% ipython --no-banner

In [1]: import numpy as np

In [2]: from numpy import linalg as LA

In [3]: np.set_printoptions(suppress=True, linewidth=100)

In [4]: J = np.array([[5.0, 0.0, 4.0, 4.0, 0.0],
   ...:     [0.0, 5.0, 0.0, 0.0, 4.0],
   ...:     [4.0, 0.0, 5.0, 4.0, 0.0],
   ...:     [4.0, 0.0, 4.0, 5.0, 0.0],
   ...:     [0.0, 4.0, 0.0, 0.0, 5.0]])

In [5]: J
Out[5]: 
array([[5., 0., 4., 4., 0.],
       [0., 5., 0., 0., 4.],
       [4., 0., 5., 4., 0.],
       [4., 0., 4., 5., 0.],
       [0., 4., 0., 0., 5.]])

In [6]: Uu, sv, VT = LA.svd(J, full_matrices=False)

In [7]: (sv > 1e-8).sum()
Out[7]: np.int64(5)

In [8]: print(np.round(np.cumsum(sv ** 2) / np.sum(sv ** 2), 3))
[0.668 0.988 0.992 0.996 1.   ]

In [9]: print(np.round(VT @ VT.T, 3) + 0)
[[1. 0. 0. 0. 0.]
 [0. 1. 0. 0. 0.]
 [0. 0. 1. 0. 0.]
 [0. 0. 0. 1. 0.]
 [0. 0. 0. 0. 1.]]

In [10]: np.abs(Uu[:, 0]).round(6).argmax()
Out[10]: np.int64(0)

In [11]: print(np.round(Uu.T @ Uu, 3) + 0)
[[1. 0. 0. 0. 0.]
 [0. 1. 0. 0. 0.]
 [0. 0. 1. 0. 0.]
 [0. 0. 0. 1. 0.]
 [0. 0. 0. 0. 1.]]

In [12]: Uu.shape, sv.shape, VT.shape
Out[12]: ((5, 5), (5,), (5, 5))

In [13]: x0 = np.ones(5)

In [14]: for _ in range(6):
    ...:     x0 = J @ x0
    ...:     x0 /= LA.norm(x0)
    ...:     print(round(x0 @ J @ x0, 3))
    ...: 
12.031
12.469
12.726
12.864
12.934
12.968

In [15]: x0.round(3)
Out[15]: array([0.575, 0.063, 0.575, 0.575, 0.063])

In [16]: out = J[0, 0] * J[1:] - np.outer(J[1:, 0], J[0])

In [17]: out
Out[17]: 
array([[ 0., 25.,  0.,  0., 20.],
       [ 0.,  0.,  9.,  4.,  0.],
       [ 0.,  0.,  4.,  9.,  0.],
       [ 0., 20.,  0.,  0., 25.]])

In [18]: J[:, 0] / J[0, 0]
Out[18]: array([1. , 0. , 0.8, 0.8, 0. ])

In [19]: x0 = np.array([1, 2, 1, 1, 1])

In [20]: h1 = np.maximum(J @ x0, 0)

In [21]: J * (h1 > 1e-9)[:, None]
Out[21]: 
array([[5., 0., 4., 4., 0.],
       [0., 5., 0., 0., 4.],
       [4., 0., 5., 4., 0.],
       [4., 0., 4., 5., 0.],
       [0., 4., 0., 0., 5.]])

In [22]: J.T @ h1
Out[22]: array([169., 122., 169., 169., 121.])

In [23]: h1
Out[23]: array([13., 14., 13., 13., 13.])

In [24]: np.maximum(J @ x0, 0) - np.maximum(-J @ x0, 0)
Out[24]: array([13., 14., 13., 13., 13.])

In [25]: np.round(np.tanh(J @ x0), 3)
Out[25]: array([1., 1., 1., 1., 1.])

In [26]: print(np.flatnonzero(h1 > 1e-9))
[0 1 2 3 4]

In [27]: out = np.array([[5, -4, -2, 6, -6]])

In [28]: arr = out.T @ out

In [29]: arr
Out[29]: 
array([[ 25, -20, -10,  30, -30],
       [-20,  16,   8, -24,  24],
       [-10,   8,   4, -12,  12],
       [ 30, -24, -12,  36, -36],
       [-30,  24,  12, -36,  36]])

In [30]: x0 = np.array([2, -2, -2, 2, 2])

In [31]: arr @ x0
Out[31]: array([ 110,  -88,  -44,  132, -132])

In [32]: (arr @ x0).argmax()
Out[32]: np.int64(3)

In [33]: print((arr * x0).sum(axis=1))
[ 110  -88  -44  132 -132]

In [34]: print(arr @ (2 * x0))
[ 220 -176  -88  264 -264]

In [35]: rng = np.random.default_rng(4782)

In [36]: out = arr + rng.integers(-2, 3, (5, 1)) @ rng.integers(-2, 3, (1, 5))

In [37]: out
Out[37]: 
array([[ 25, -20, -10,  30, -30],
       [-18,  18,   6, -24,  24],
       [ -8,  10,   2, -12,  12],
       [ 26, -28,  -8,  36, -36],
       [-30,  24,  12, -36,  36]])

In [38]: print(out - arr)
[[ 0  0  0  0  0]
 [ 2  2 -2  0  0]
 [ 2  2 -2  0  0]
 [-4 -4  4  0  0]
 [ 0  0  0  0  0]]

In [39]: np.round(LA.svd(out - arr, compute_uv=False), 3) + 0
Out[39]: array([8.485, 0.   , 0.   , 0.   , 0.   ])

In [40]: np.abs(out - arr).sum(axis=1)
Out[40]: array([ 0,  6,  6, 12,  0])

In [41]: np.diff(arr, axis=0)
Out[41]: 
array([[-45,  36,  18, -54,  54],
       [ 10,  -8,  -4,  12, -12],
       [ 40, -32, -16,  48, -48],
       [-60,  48,  24, -72,  72]])

In [42]: arr.mean(axis=0)
Out[42]: array([-1. ,  0.8,  0.4, -1.2,  1.2])

In [43]: np.count_nonzero(arr)
Out[43]: np.int64(25)

In [44]: np.unravel_index(np.abs(arr).argmax(), arr.shape)
Out[44]: (np.int64(3), np.int64(3))

In [45]: LA.matrix_rank(arr)
Out[45]: np.int64(1)

In [46]: print(np.abs(arr).max())
36

In [47]: np.round(LA.svd(arr, compute_uv=False), 3) + 0
Out[47]: array([117.,   0.,   0.,   0.,   0.])

In [48]: arr.shape
Out[48]: (5, 5)

In [49]: Uu, sv, VT = LA.svd(arr, full_matrices=False)

In [50]: print(np.allclose(Uu * sv @ VT, arr))
True

In [51]: np.abs(Uu[:, 0]).round(6).argmax()
Out[51]: np.int64(3)

In [52]: np.round(sv / sv[0], 3) + 0
Out[52]: array([1., 0., 0., 0., 0.])

In [53]: np.round(Uu.T @ Uu, 3) + 0
Out[53]: 
array([[1., 0., 0., 0., 0.],
       [0., 1., 0., 0., 0.],
       [0., 0., 1., 0., 0.],
       [0., 0., 0., 1., 0.],
       [0., 0., 0., 0., 1.]])

In [54]: Uu.shape, sv.shape, VT.shape
Out[54]: ((5, 5), (5,), (5, 5))

In [55]: (sv > 1e-8).sum()
Out[55]: np.int64(1)

In [56]: np.sqrt((sv ** 2).sum()), round(float(LA.norm(arr)), 3)
Out[56]: (np.float64(117.0), 117.0)

In [57]: np.unique(arr.round(6), axis=0).shape
Out[57]: (5, 5)

In [58]: print(np.allclose(arr[:-1].T @ LA.lstsq(arr[:-1].T, arr[-1])[0], arr[-1]))
True

In [59]: m1 = np.array([[0, 2, 3, 0, 2], [3, 1, 1, 2, 0], [0, 2, 3, 0, 2]])

In [60]: m1
Out[60]: 
array([[0, 2, 3, 0, 2],
       [3, 1, 1, 2, 0],
       [0, 2, 3, 0, 2]])

In [61]: Uu, sv, VT = LA.svd(m1)

In [62]: np.argmax(sv[:-1] / (sv[1:] + 1e-6)) + 1
Out[62]: np.int64(2)

In [63]: sv.round(3) + 0
Out[63]: array([6.028, 3.558, 0.   ])

In [64]: out = Uu[:, :2] @ np.diag(sv[:2]) @ VT[:2]

In [65]: LA.matrix_rank(m1, rtol=0.05)
Out[65]: np.int64(2)

In [66]: round(np.abs(m1 - out).max(), 3)
Out[66]: np.float64(0.0)

In [67]: out.round(3) + 0
Out[67]: 
array([[0., 2., 3., 0., 2.],
       [3., 1., 1., 2., 0.],
       [0., 2., 3., 0., 2.]])

In [68]: LA.matrix_rank(out)
Out[68]: np.int64(2)

In [69]: print(np.round(LA.norm(m1 - out, 2), 3), np.round(sv[2], 3))
0.0 0.0

In [70]: Uu, sv, VT = LA.svd(m1)

In [71]: vecs = VT[:(sv > 1e-8).sum()]

In [72]: x0 = m1[2] + -2 * m1[1] + rng.integers(2) * np.eye(5)[2]

In [73]: x0
Out[73]: array([-6.,  0.,  2., -4.,  2.])

In [74]: np.round(np.diag(vecs.T @ vecs), 3)
Out[74]: array([0.665, 0.248, 0.53 , 0.296, 0.261])

In [75]: E = np.array([[8, 1, 8], [0, 6, 6], [0, 0, 5]])

In [76]: q, vecs = LA.qr(E[:, :2])[0], LA.qr(E[:, 2:])[0]

In [77]: sv = LA.svd(q.T @ vecs, compute_uv=False)

In [78]: np.round(np.degrees(np.arccos(sv.clip(0, 1))), 3)
Out[78]: array([26.565])

In [79]: print((sv > 0.9).sum())
0

In [80]: rk = LA.matrix_rank(m1)

In [81]: rk
Out[81]: np.int64(2)

In [82]: null = LA.svd(m1)[2][rk:].T

In [83]: null.shape
Out[83]: (5, 3)

In [84]: print([int(LA.matrix_rank(m1[:, :j + 1])) for j in range(5)])
[1, 2, 2, 2, 2]

In [85]: np.round(m1 @ null, 3) + 0
Out[85]: 
array([[0., 0., 0.],
       [0., 0., 0.],
       [0., 0., 0.]])

In [86]: LA.matrix_rank(m1.T @ m1), LA.matrix_rank(m1 @ m1.T)
Out[86]: (np.int64(2), np.int64(2))

In [87]: [int(LA.matrix_rank(m1[:i])) for i in range(1, len(m1) + 1)]
Out[87]: [1, 2, 2]

In [88]: proj = np.triu(np.array([[2, 1, 1], [2, 2, 0], [1, 0, 1]]), 1) + np.eye(3)

In [89]: out = proj @ E @ LA.inv(proj)

In [90]: round(float(LA.det(out)), 3)
Out[90]: 240.0

In [91]: LA.matrix_rank(out)
Out[91]: np.int64(3)

In [92]: np.poly(out)
Out[92]: array([   1.,  -19.,  118., -240.])

In [93]: q = E.astype(float).copy()

In [94]: for j in range(3):
    ...:     q[:, j] -= q[:, :j] @ (q[:, :j].T @ q[:, j])
    ...:     q[:, j] /= LA.norm(q[:, j])
    ...: 

In [95]: q.T @ q
Out[95]: 
array([[1., 0., 0.],
       [0., 1., 0.],
       [0., 0., 1.]])

In [96]: q.T @ E
Out[96]: 
array([[8., 1., 8.],
       [0., 6., 6.],
       [0., 0., 5.]])

In [97]: feats = np.array([[4.0, 3.0, -5.0, 1.0],
    ...:     [2.0, 9.0, -10.0, 2.0],
    ...:     [1.0, 13.0, -14.0, 3.0],
    ...:     [5.0, 5.0, -7.0, 0.0]])

In [98]: feats
Out[98]: 
array([[  4.,   3.,  -5.,   1.],
       [  2.,   9., -10.,   2.],
       [  1.,  13., -14.,   3.],
       [  5.,   5.,  -7.,   0.]])

In [99]: W = np.array([[1, -2, -1, 3, 0, 1],
    ...:     [1, 1, 2, -3, -2, -1],
    ...:     [2, 2, 2, -1, -3, 2],
    ...:     [2, -1, 1, -3, -2, 3]])

In [100]: coef = np.array([2, 1, 2, 3, 2, 1])

In [101]: hid = np.maximum(feats @ W + coef, 0)

In [102]: LA.matrix_rank(hid)
Out[102]: np.int64(4)

In [103]: (hid > 0).astype(int)
Out[103]: 
array([[1, 0, 0, 1, 1, 0],
       [0, 0, 0, 0, 1, 0],
       [0, 0, 1, 0, 1, 0],
       [0, 0, 0, 1, 1, 0]])

In [104]: cent = np.array([[0, -2], [-3, 0], [0, 0], [1, 2], [3, -2], [1, -2]])

In [105]: (hid @ cent).round(6).argmax(axis=1)
Out[105]: array([0, 0, 0, 0])

In [106]: lab = rng.permutation(4)

In [107]: out = feats[:, lab] * rng.choice([-1, 1], 4)

In [108]: print(out)
[[ 3.  5.  4. -1.]
 [ 9. 10.  2. -2.]
 [13. 14.  1. -3.]
 [ 5.  7.  5. -0.]]

In [109]: Uu, _, VT = LA.svd(feats.T @ out)

In [110]: lab
Out[110]: array([1, 2, 0, 3])

In [111]: np.round(LA.lstsq(feats, out)[0], 3) + 0
Out[111]: 
array([[ 0.,  0.,  1.,  0.],
       [ 1.,  0.,  0.,  0.],
       [ 0., -1.,  0.,  0.],
       [ 0.,  0.,  0., -1.]])

In [112]: np.round(Uu @ VT, 3) + 0
Out[112]: 
array([[ 0.,  0.,  1.,  0.],
       [ 1.,  0.,  0.,  0.],
       [ 0., -1.,  0.,  0.],
       [ 0.,  0.,  0., -1.]])

In [113]: W = np.array([[0, 3, 3, 2], [2, 0, 1, 2], [1, 0, 1, 3]])

In [114]: coef = np.array([1, 2, 1, 0])

In [115]: hid = np.maximum(E @ W + coef, 0)

In [116]: LA.matrix_rank(hid)
Out[116]: np.int64(3)

In [117]: cent = np.array([[5, 2, 1], [3, 3, 3], [4, 2, 4], [4, 0, 0]])

In [118]: print(hid @ cent)
[[437 168 225]
 [273  70  77]
 [120  30  36]]

In [119]: (hid @ cent).round(6).argmax(axis=1)
Out[119]: array([0, 0, 0])

In [120]: np.einsum("ij,ji->", feats, feats)
Out[120]: np.float64(23.0)

In [121]: np.kron(np.eye(2, dtype=int), feats)
Out[121]: 
array([[  4.,   3.,  -5.,   1.,   0.,   0.,  -0.,   0.],
       [  2.,   9., -10.,   2.,   0.,   0.,  -0.,   0.],
       [  1.,  13., -14.,   3.,   0.,   0.,  -0.,   0.],
       [  5.,   5.,  -7.,   0.,   0.,   0.,  -0.,   0.],
       [  0.,   0.,  -0.,   0.,   4.,   3.,  -5.,   1.],
       [  0.,   0.,  -0.,   0.,   2.,   9., -10.,   2.],
       [  0.,   0.,  -0.,   0.,   1.,  13., -14.,   3.],
       [  0.,   0.,  -0.,   0.,   5.,   5.,  -7.,   0.]])

In [122]: round(LA.det(2 * feats), 3), np.round(LA.det(feats), 3)
Out[122]: (np.float64(288.0), np.float64(18.0))

In [123]: np.einsum("ii->", feats)
Out[123]: np.float64(-1.0)

In [124]: q, R = LA.qr(feats)

In [125]: print(R.round(3))
[[ -6.782 -10.026  13.122  -1.622]
 [  0.    -13.545  14.059  -3.229]
 [  0.      0.      0.386  -0.828]
 [  0.      0.      0.     -0.507]]

In [126]: np.round(abs(R[0, 0]), 3), round(LA.norm(feats[:, 0]), 3)
Out[126]: (np.float64(6.782), np.float64(6.782))

In [127]: K = np.load("run17.npy")

In [128]: print(K)
[[ 0.76 -2.09  0.38 -4.18]
 [-0.08  0.22 -0.04  0.44]
 [ 0.04 -0.11  0.02 -0.22]]

In [129]: W = np.array([[-4, -1, -4], [2, 0, -1], [-4, -1, -2], [2, 1, -2]])

In [130]: coef = np.array([2, 0, 2])

In [131]: hid = np.maximum(K @ W + coef, 0)

In [132]: (hid > 0).astype(int)
Out[132]: 
array([[0, 0, 1],
       [1, 1, 1],
       [1, 0, 1]])

In [133]: np.round((hid > 0).mean(axis=0), 3)
Out[133]: array([0.667, 0.333, 1.   ])

In [134]: cent = np.array([[-2, -4, -4], [-1, 1, -4], [0, -5, -3]])

In [135]: (hid @ cent).round(6).argmax(axis=1)
Out[135]: array([0, 0, 0])

In [136]: np.allclose(K[:-1].T @ LA.lstsq(K[:-1].T, K[-1])[0], K[-1])
Out[136]: True

In [137]: np.unique(K.round(6), axis=0).shape
Out[137]: (3, 4)

In [138]: np.round(K @ LA.pinv(K) @ K, 3)
Out[138]: 
array([[ 0.76, -2.09,  0.38, -4.18],
       [-0.08,  0.22, -0.04,  0.44],
       [ 0.04, -0.11,  0.02, -0.22]])

In [139]: round(float(np.trace(LA.pinv(K) @ K)), 3)
Out[139]: 1.0

In [140]: np.abs(np.diag(LA.qr(K)[1])) > 1e-9
Out[140]: array([ True, False, False])

In [141]: rk = LA.matrix_rank(K)

In [142]: rk
Out[142]: np.int64(1)

In [143]: null = LA.svd(K)[2][rk:].T

In [144]: np.allclose(K @ null, 0)
Out[144]: True

In [145]: [int(LA.matrix_rank(K[:i])) for i in range(1, len(K) + 1)]
Out[145]: [1, 1, 1]

In [146]: LA.matrix_rank(K.T @ K), LA.matrix_rank(K @ K.T)
Out[146]: (np.int64(1), np.int64(1))

In [147]: [int(LA.matrix_rank(np.delete(K, i, axis=0))) for i in range(3)]
Out[147]: [1, 1, 1]

In [148]: print([int(LA.matrix_rank(K[:, :j + 1])) for j in range(4)])
[1, 1, 1, 1]

In [149]: null.shape
Out[149]: (4, 3)

In [150]: M = np.load("m.npy")

In [151]: M
Out[151]: 
array([[ 1, -2, -4, -1],
       [-2, -2, -1, -1],
       [ 2,  2,  2,  3],
       [ 0,  0,  0,  0],
       [ 0,  0,  0,  0],
       [ 4, -3, -2, -2],
       [ 0,  0,  0,  0],
       [ 6, -1, -1, -1],
       [-2, -2, -1, -1],
       [ 5,  1,  4,  2],
       [ 4, -3, -2, -2],
       [ 3, -1,  2, -1],
       [ 3,  0, -3,  0],
       [ 0,  0,  0,  0],
       [ 3,  0, -3,  0],
       [ 0,  0,  0,  0],
       [ 0,  0,  0,  0],
       [ 1, -3,  1, -2],
       [ 2,  2,  2,  3],
       [ 3,  0, -3,  0],
       [ 0,  0,  0,  0],
       [ 3, -1,  2, -1],
       [ 0,  0,  0,  0],
       [ 3,  0, -3,  0],
       [ 8,  1,  1,  2],
       [ 3,  0, -3,  0],
       [ 3,  0, -3,  0],
       [ 6, -1, -1, -1],
       [ 0,  0,  0,  0],
       [ 0,  0,  1,  2],
       [ 4, -3, -2, -2]])

In [152]: cen = M - M.mean(axis=0)

In [153]: vecs = LA.svd(cen)[2][:3]

In [154]: out = cen - cen @ vecs.T @ vecs

In [155]: np.round((cen @ vecs.T).std(axis=0), 3)
Out[155]: array([2.353, 2.223, 1.389])

In [156]: np.round(np.cov(cen @ vecs.T, rowvar=False), 3) + 0
Out[156]: 
array([[5.723, 0.   , 0.   ],
       [0.   , 5.105, 0.   ],
       [0.   , 0.   , 1.994]])
